$ python3 -q
>>> import numpy as np
>>> from numpy import linalg as LA
>>> np.set_printoptions(precision=1, suppress=True, linewidth=140, floatmode="fixed")
>>> J = np.array([[2, -3, -3], [0, -7, -1], [-1, 3, -9]])
>>> out = J / np.sqrt((J ** 2).mean(axis=1, keepdims=True))
>>> LA.norm(out, axis=1)
array([1.7, 1.7, 1.7])
>>> out[2]
array([-0.2,  0.5, -1.6])
>>> LA.matrix_rank(out) == LA.matrix_rank(J)
np.True_
>>> out = np.array([[1, 0], [-3, -3]])
>>> m1 = np.tile(out, (2, 2))
>>> m1
array([[ 1,  0,  1,  0],
       [-3, -3, -3, -3],
       [ 1,  0,  1,  0],
       [-3, -3, -3, -3]])
>>> rng = np.random.default_rng(504)
>>> z = rng.permutation(4)
>>> z
array([1, 3, 0, 2])
>>> out = m1[z][:, z]
>>> np.diag(out)
array([-3, -3,  1,  1])
>>> np.round(np.sort(np.abs(LA.eigvals(out))), 1) + 0
array([0.0, 0.0, 2.0, 6.0])
>>> out
array([[-3, -3, -3, -3],
       [-3, -3, -3, -3],
       [ 0,  0,  1,  1],
       [ 0,  0,  1,  1]])
>>> np.trace(out)
np.int64(-4)
>>> round(float(LA.det(out)), 1), round(LA.det(m1[z]), 1)
(0.0, np.float64(0.0))
>>> Uu, sigma, vt = LA.svd(m1, full_matrices=False)
>>> print(np.abs(Uu[:, 0]).round(6).argmax())
1
>>> np.round(vt @ vt.T, 1) + 0
array([[1.0, 0.0, 0.0, 0.0],
       [0.0, 1.0, 0.0, 0.0],
       [0.0, 0.0, 1.0, 0.0],
       [0.0, 0.0, 0.0, 1.0]])
>>> np.cumsum(sigma ** 2) / np.sum(sigma ** 2)
array([1.0, 1.0, 1.0, 1.0])
>>> LA.matrix_rank(m1, rtol=0.1)
np.int64(2)
>>> print(LA.cond(m1) > 100)
True
>>> rk = LA.matrix_rank(m1)
>>> rk
np.int64(2)
>>> ns = LA.svd(m1)[2][rk:].T
>>> np.round(m1 @ ns, 1) + 0
array([[0.0, 0.0],
       [0.0, 0.0],
       [0.0, 0.0],
       [0.0, 0.0]])
>>> LA.matrix_rank(m1.T @ m1), LA.matrix_rank(m1 @ m1.T)
(np.int64(2), np.int64(2))
>>> [int(LA.matrix_rank(m1[:, :j + 1])) for j in range(4)]
[1, 2, 2, 2]
>>> [int(LA.matrix_rank(m1[:i])) for i in range(1, len(m1) + 1)]
[1, 2, 2, 2]
>>> X = np.loadtxt("layer7.csv", delimiter=",")
>>> X
array([[0.0, 4.0],
       [0.0, 0.0]])
>>> np.argsort(-LA.norm(X, axis=0).round(6), kind="stable")[:3]
array([1, 0])
>>> f, v = J[1], J[0]
>>> f @ f
np.int64(50)
>>> f @ v
np.int64(24)
>>> p = (f @ v) / (f @ f) * f
>>> v - p
array([ 2.0,  0.4, -2.5])
>>> print(round(LA.norm(f + v) ** 2 + LA.norm(f - v) ** 2, 1))
144.0
>>> p
array([ 0.0, -3.4, -0.5])
>>> round(float((v - p) @ f), 1)
0.0
>>> f = np.array([1, 1, 0, 0, 2])
>>> feats = -2 * np.eye(5) + np.outer(f, f)
>>> feats
array([[-1.0,  1.0,  0.0,  0.0,  2.0],
       [ 1.0, -1.0,  0.0,  0.0,  2.0],
       [ 0.0,  0.0, -2.0,  0.0,  0.0],
       [ 0.0,  0.0,  0.0, -2.0,  0.0],
       [ 2.0,  2.0,  0.0,  0.0,  2.0]])
>>> ev, vecs = LA.eig(feats)
>>> ev
array([-2.0,  4.0, -2.0, -2.0, -2.0])
>>> np.sort(LA.eigvals(feats @ feats))
array([ 4.0,  4.0,  4.0,  4.0, 16.0])
>>> np.round(feats @ vecs[:, 0] - ev[0] * vecs[:, 0], 1) + 0
array([0.0, 0.0, 0.0, 0.0, 0.0])
>>> np.sort(LA.eigvals(LA.inv(feats)))
array([-0.5, -0.5, -0.5, -0.5,  0.2])
>>> ev, vecs = LA.eigh(feats)
>>> LA.eigvalsh(feats + -1 * np.eye(5))
array([-3.0, -3.0, -3.0, -3.0,  3.0])
>>> np.unique(ev.round(6) + 0, return_counts=True)[1]
array([4, 1])
>>> K = np.load("a.npy")
>>> K
array([[0.2, 0.2, 0.2, 0.2, 0.2, 0.0],
       [0.0, 0.7, 0.0, 0.0, 0.3, 0.0],
       [0.0, 0.3, 0.3, 0.0, 0.3, 0.0],
       [0.0, 0.0, 0.5, 0.5, 0.0, 0.0],
       [0.0, 0.3, 0.0, 0.0, 0.7, 0.0],
       [0.0, 0.0, 0.3, 0.0, 0.0, 0.7]])
>>> q, vecs = LA.qr(K[:, :5])[0], LA.qr(K[:, 5:])[0]
>>> sigma = LA.svd(q.T @ vecs, compute_uv=False)
>>> np.degrees(np.arccos(sigma.clip(0, 1)))
array([42.1])
>>> round(LA.norm(q @ q.T - vecs @ vecs.T, 2), 1)
np.float64(1.0)
>>> f = np.array([4, 0, 3, 0, 2, 5])
>>> out = K + np.outer(f, np.eye(6)[5])
>>> LA.matrix_rank(LA.inv(out) - LA.inv(K), tol=1e-8)
np.int64(1)
>>> out
array([[0.2, 0.2, 0.2, 0.2, 0.2, 4.0],
       [0.0, 0.7, 0.0, 0.0, 0.3, 0.0],
       [0.0, 0.3, 0.3, 0.0, 0.3, 3.0],
       [0.0, 0.0, 0.5, 0.5, 0.0, 0.0],
       [0.0, 0.3, 0.0, 0.0, 0.7, 2.0],
       [0.0, 0.0, 0.3, 0.0, 0.0, 5.7]])
>>> print(LA.matrix_rank(out - K))
1
>>> out = K + rng.integers(-2, 3, (6, 3)) @ rng.integers(-2, 3, (3, 6))
>>> out
array([[-1.8,  4.2, -1.8, -3.8,  0.2, -2.0],
       [ 0.0,  1.7, -3.0, -2.0,  4.3, -2.0],
       [ 2.0, -1.7,  2.3,  2.0,  4.3, -2.0],
       [ 4.0, -9.0, -1.5,  7.5,  2.0,  6.0],
       [ 3.0, -4.7,  0.0,  4.0,  4.7,  1.0],
       [ 2.0, -3.0, -3.7,  1.0,  6.0,  0.7]])
>>> print(np.round(LA.svd(out - K, compute_uv=False), 1) + 0)
[17.8  9.4  5.5  0.0  0.0  0.0]
>>> LA.matrix_rank(out - K, tol=1e-8)
np.int64(3)
>>> out - K
array([[-2.0,  4.0, -2.0, -4.0,  0.0, -2.0],
       [ 0.0,  1.0, -3.0, -2.0,  4.0, -2.0],
       [ 2.0, -2.0,  2.0,  2.0,  4.0, -2.0],
       [ 4.0, -9.0, -2.0,  7.0,  2.0,  6.0],
       [ 3.0, -5.0,  0.0,  4.0,  4.0,  1.0],
       [ 2.0, -3.0, -4.0,  1.0,  6.0,  0.0]])
>>> print(K.ravel(order="F"))
[0.2 0.0 0.0 0.0 0.0 0.0 0.2 0.7 0.3 0.0 0.3 0.0 0.2 0.0 0.3 0.5 0.0 0.3 0.2 0.0 0.0 0.5 0.0 0.0 0.2 0.3 0.3 0.0 0.7 0.0 0.0 0.0 0.0 0.0
 0.0 0.7]
>>> print(K.reshape(2, -1))
[[0.2 0.2 0.2 0.2 0.2 0.0 0.0 0.7 0.0 0.0 0.3 0.0 0.0 0.3 0.3 0.0 0.3 0.0]
 [0.0 0.0 0.5 0.5 0.0 0.0 0.0 0.3 0.0 0.0 0.7 0.0 0.0 0.0 0.3 0.0 0.0 0.7]]
>>> K.reshape(-1, 2)
array([[0.2, 0.2],
       [0.2, 0.2],
       [0.2, 0.0],
       [0.0, 0.7],
       [0.0, 0.0],
       [0.3, 0.0],
       [0.0, 0.3],
       [0.3, 0.0],
       [0.3, 0.0],
       [0.0, 0.0],
       [0.5, 0.5],
       [0.0, 0.0],
       [0.0, 0.3],
       [0.0, 0.0],
       [0.7, 0.0],
       [0.0, 0.0],
       [0.3, 0.0],
       [0.0, 0.7]])
>>> K.reshape(6, 7)
Traceback (most recent call last):
  File "<python-input-74>", line 1, in <module>
    K.reshape(6, 7)
    ~~~~~~~~~^^^^^^
ValueError: cannot reshape array of size 36 into shape (6,7)
>>> t3 = K.reshape(6, 2, -1)
>>> t3.sum(axis=1)
array([[0.4, 0.4, 0.2],
       [0.0, 1.0, 0.0],
       [0.0, 0.7, 0.3],
       [0.5, 0.0, 0.5],
       [0.0, 1.0, 0.0],
       [0.0, 0.0, 1.0]])
>>> print(np.swapaxes(t3, 1, 2)[3])
[[0.0 0.5]
 [0.0 0.0]
 [0.5 0.0]]
>>> t3.shape
(6, 2, 3)
>>> A = np.array([[1, -1, -1, -1], [0, 1, 3, 3], [0, 0, 1, 1], [0, 0, 0, 3]])
>>> out = LA.inv(K)
>>> (np.abs(out) > 1e-9).astype(int)
array([[1, 1, 0, 1, 1, 0],
       [0, 1, 0, 0, 1, 0],
       [0, 1, 1, 0, 1, 0],
       [0, 1, 1, 1, 1, 0],
       [0, 1, 0, 0, 1, 0],
       [0, 1, 1, 0, 1, 1]])
>>> np.round(K @ out, 1) + 0
array([[1.0, 0.0, 0.0, 0.0, 0.0, 0.0],
       [0.0, 1.0, 0.0, 0.0, 0.0, 0.0],
       [0.0, 0.0, 1.0, 0.0, 0.0, 0.0],
       [0.0, 0.0, 0.0, 1.0, 0.0, 0.0],
       [0.0, 0.0, 0.0, 0.0, 1.0, 0.0],
       [0.0, 0.0, 0.0, 0.0, 0.0, 1.0]])
>>> out.round(1) + 0
array([[ 5.0, -1.0,  0.0, -2.0, -1.0,  0.0],
       [ 0.0,  2.0,  0.0,  0.0, -1.0,  0.0],
       [ 0.0, -1.0,  3.0,  0.0, -1.0,  0.0],
       [ 0.0,  1.0, -3.0,  2.0,  1.0,  0.0],
       [ 0.0, -1.0,  0.0,  0.0,  2.0,  0.0],
       [ 0.0,  0.5, -1.5,  0.0,  0.5,  1.5]])
>>> round(LA.det(K) * LA.det(out), 1)
np.float64(1.0)
>>> round(LA.slogdet(K)[0], 1)
np.float64(1.0)
>>> np.round(LA.cond(K), 1)
np.float64(7.0)
>>> np.round(LA.det(K) * out, 1) + 0
array([[0.0, 0.0, 0.0, 0.0, 0.0, 0.0],
       [0.0, 0.0, 0.0, 0.0, 0.0, 0.0],
       [0.0, 0.0, 0.0, 0.0, 0.0, 0.0],
       [0.0, 0.0, 0.0, 0.0, 0.0, 0.0],
       [0.0, 0.0, 0.0, 0.0, 0.0, 0.0],
       [0.0, 0.0, 0.0, 0.0, 0.0, 0.0]])
>>> out = LA.inv(A)
>>> (np.abs(out) > 1e-9).astype(int)
array([[1, 1, 1, 0],
       [0, 1, 1, 0],
       [0, 0, 1, 1],
       [0, 0, 0, 1]])
>>> np.allclose(out, A.T)
False
>>> np.round(A @ out, 1) + 0
array([[1.0, 0.0, 0.0, 0.0],
       [0.0, 1.0, 0.0, 0.0],
       [0.0, 0.0, 1.0, 0.0],
       [0.0, 0.0, 0.0, 1.0]])
>>> np.round(LA.det(A) * out, 1) + 0
array([[ 3.0,  3.0, -6.0,  0.0],
       [ 0.0,  3.0, -9.0,  0.0],
       [ 0.0,  0.0,  3.0, -1.0],
       [ 0.0,  0.0,  0.0,  1.0]])
>>> round(LA.det(A) * LA.det(out), 1)
np.float64(1.0)
>>> np.round(LA.slogdet(A)[0], 1)
np.float64(1.0)
>>> E = np.eye(4, dtype=int)[rng.permutation(4)] * np.array([1, 0, 3, 0])
>>> E
array([[0, 0, 3, 0],
       [0, 0, 0, 0],
       [0, 0, 0, 0],
       [1, 0, 0, 0]])
>>> z = rng.permutation(4)
>>> z
array([0, 2, 1, 3])
>>> out = E[z][:, z]
>>> print(round(LA.det(out), 1), np.round(LA.det(E[z]), 1))
0.0 0.0
>>> print(np.diag(out))
[0 0 0 0]
>>> E @ E
array([[0, 0, 0, 0],
       [0, 0, 0, 0],
       [0, 0, 0, 0],
       [0, 0, 3, 0]])
>>> (E != 0).astype(int)
array([[0, 0, 1, 0],
       [0, 0, 0, 0],
       [0, 0, 0, 0],
       [1, 0, 0, 0]])
>>> print(round(float(LA.det(E)), 1))
0.0
>>> Uu, sigma, vt = LA.svd(E)
>>> vecs = vt[:(sigma > 1e-8).sum()]
>>> x = E[1] + 2 * E[0] + rng.integers(2) * np.eye(4)[0]
>>> print(x)
[1.0 0.0 6.0 0.0]
>>> round(float(LA.norm(x - vecs.T @ vecs @ x)), 1)
0.0
>>> LA.matrix_rank(np.vstack([E, x]))
np.int64(2)
>>> print(np.diag(vecs.T @ vecs))
[1.0 0.0 1.0 0.0]
>>> np.abs(np.diag(LA.qr(X)[1])) > 1e-9
array([False, False])
>>> arr = np.load("run16.npy")
>>> arr
array([[-5.0,  3.0, -2.0,  1.0],
       [-1.0,  3.0,  0.0, -1.0],
       [19.0, -7.0,  8.0, -5.0],
       [ 5.0, -1.0,  2.0, -1.0]])
>>> Uu, sigma, vt = LA.svd(arr)
>>> sigma.round(1) + 0
array([23.9,  3.2,  0.6,  0.0])
>>> out = Uu[:, :3] @ np.diag(sigma[:3]) @ vt[:3]
>>> out.round(1) + 0
array([[-5.0,  3.0, -2.0,  1.0],
       [-1.0,  3.0,  0.0, -1.0],
       [19.0, -7.0,  8.0, -5.0],
       [ 5.0, -1.0,  2.0, -1.0]])
>>> round(float(LA.norm(arr - out, 2)), 1), round(sigma[3], 1)
(0.0, np.float64(0.0))
>>> Uu, sigma, vt = LA.svd(X)
>>> vecs = vt[:(sigma > 1e-8).sum()]
>>> x = X[1] + -1 * X[0] + rng.integers(2) * np.eye(2)[0]
>>> x
array([ 1.0, -4.0])
>>> LA.matrix_rank(np.vstack([X, x]))
np.int64(2)
